% python3 -q
>>> import numpy as np
>>> np.set_printoptions(precision=1, suppress=True, linewidth=200, sign=" ")
>>> s = 20 * 0.9 ** np.arange(4)
>>> q, _ = np.linalg.qr(np.array([[0.7, -0.1, 0.6, -0.5],
...     [-0.9, 0.2, -0.2, -0.5],
...     [0.7, 0.2, 0.4, -0.5],
...     [1.1, -1.6, -0.2, 0.0]]))
>>> rng = np.random.default_rng(7752)
>>> K = rng.normal(size=(13, 4)) * s @ q
>>> K
array([[ 14.4,   1.2,  -3.4,  11. ],
       [  5.1,  -7.3,  22.2,  12.8],
       [ -6.8,  17.1,  -1. ,   7. ],
       [ 14. , -18.5,  -3. , -20.2],
       [ -3. , -37.6, -30.9,  15.6],
       [  9.2,   1.3, -26.6,  -0.7],
       [-15.3,   1. ,   5.7,  -4.3],
       [  8.3,   2. ,   8.7,  -0.9],
       [-36.7,  18. ,  16.3,  21.2],
       [-13.8, -18. ,   8.8,  -2.7],
       [-16.3,   3.4,  -0.5, -17.9],
       [-36.8,   2.4,  -8.7,  -0.9],
       [-12.7,  12.2,   6.9,  -8.1]])
>>> Xs = K - K.mean(axis=0)
>>> U, s, Vt = np.linalg.svd(Xs, full_matrices=False)
>>> s ** 2 / (s ** 2).sum()
array([ 0.5,  0.2,  0.2,  0.1])
>>> np.round(Xs.mean(axis=0), 1) + 0
array([ 0.,  0.,  0.,  0.])
>>> np.searchsorted(np.cumsum(s ** 2) / (s ** 2).sum(), 0.9) + 1
np.int64(4)
>>> vec = np.array([0, -2, 1, -2])
>>> target = K @ vec
>>> c, lr = np.zeros(4), 1 / np.linalg.norm(K, 2) ** 2
>>> for i in range(10):
...     c -= lr * K.T @ (K @ c - target)
...     if i % 2 == 0: print(i, round(np.linalg.norm(K @ c - target), 1))
... 
0 80.5
2 38.7
4 18.7
6 9.0
8 4.4
>>> c.round(1) + 0
array([ 0., -2.,  1., -2.])
>>> cov = np.cov(K, rowvar=False)
>>> np.median(K, axis=0)
array([-6.8,  1.3, -0.5, -0.9])
>>> np.argwhere(np.triu(np.abs(np.corrcoef(K.T)) > 0.8, 1))
array([], shape=(0, 2), dtype=int64)
>>> np.round(np.polyfit(K[:, 2], K[:, 3], 1), 1) + 0
array([ 0. ,  0.9])
>>> K.std(axis=0)
array([ 16.6,  14.9,  14.5,  11.9])
>>> np.linalg.eigvalsh(cov)[::-1]
array([ 427.8,  215.5,  148.7,  127. ])
>>> vec = np.array([2, 5, -5, 0])
>>> target = K @ vec
>>> np.round(np.linalg.solve(K.T @ K, K.T @ target), 1) + 0
array([ 2.,  5., -5.,  0.])
>>> np.round(np.linalg.lstsq(K, target)[0], 1) + 0
array([ 2.,  5., -5.,  0.])
>>> target = target + 0.1 * rng.normal(size=13)
>>> target
array([  51.6, -137.2,   76.4,  -49.4,  -39.6,  157.5,  -53.8,  -16.8,  -64.9, -161.7,  -12.8,  -18.4,    1.1])
>>> c, *_ = np.linalg.lstsq(K, target)
>>> [round(float(np.linalg.norm(np.linalg.solve(K.T @ K + lam * np.eye(4), K.T @ target))), 2) for lam in (0, 1, 10, 100)]
[7.35, 7.34, 7.3, 6.92]
>>> c.round(1) + 0
array([ 2.,  5., -5.,  0.])
>>> round(float(np.linalg.norm(target - K @ c)), 1)
0.3
>>> c.round()
array([ 2.,  5., -5., -0.])
